>>> import numpy as np
>>> np.set_printoptions(precision=3, suppress=True, linewidth=160)
>>> Y = np.array([[4, 2, 4, 4], [4, 5, 0, 1], [2, 2, 2, 5], [3, 5, 1, 0], [1, 0, 2, 1]])
>>> C = np.array([[2, 0, 1, -1, -2, -2],
...     [-2, -2, 2, 1, 2, 0],
...     [1, -2, -1, 1, 1, 1],
...     [1, 2, 0, 0, -2, 0]])
>>> A = Y @ C
>>> print(A)
[[ 12  -4   4   2  -8  -4]
 [ -1  -8  14   1   0  -8]
 [  7   2   4   2  -8  -2]
 [ -3 -12  12   3   5  -5]
 [  5  -2  -1   1  -2   0]]
>>> def softmax(z):
...     e = np.exp(z - z.max(axis=-1, keepdims=True))
...     return e / e.sum(axis=-1, keepdims=True)
... 
>>> print(np.round(softmax(A[1]), 3) + 0)
[0. 0. 1. 0. 0. 0.]
>>> print(np.round(softmax(A[1] + -1), 3) + 0)
[0. 0. 1. 0. 0. 0.]
>>> print(np.round(softmax(10 * A[1]), 3) + 0)
[0. 0. 1. 0. 0. 0.]
>>> print(softmax(A).sum(axis=1))
[1. 1. 1. 1. 1.]
>>> att = A @ A.T / np.sqrt(6)
>>> print(softmax(att).round(6).argmax(axis=1))
[0 1 0 3 0]
>>> print(np.round(softmax(att), 3) + 0)
[[1.    0.    0.    0.    0.   ]
 [0.    0.999 0.    0.001 0.   ]
 [1.    0.    0.    0.    0.   ]
 [0.    0.    0.    1.    0.   ]
 [1.    0.    0.    0.    0.   ]]
>>> feats = np.loadtxt("m.csv", delimiter=",")
>>> print(feats)
[[4. 0. 3.]
 [0. 4. 0.]
 [3. 0. 4.]]
>>> # splits into 2 blocks
>>> print(round(float(np.linalg.norm(A, 2) / np.linalg.norm(A)), 3))
0.785
>>> print(np.linalg.cond(A) > 100)
True
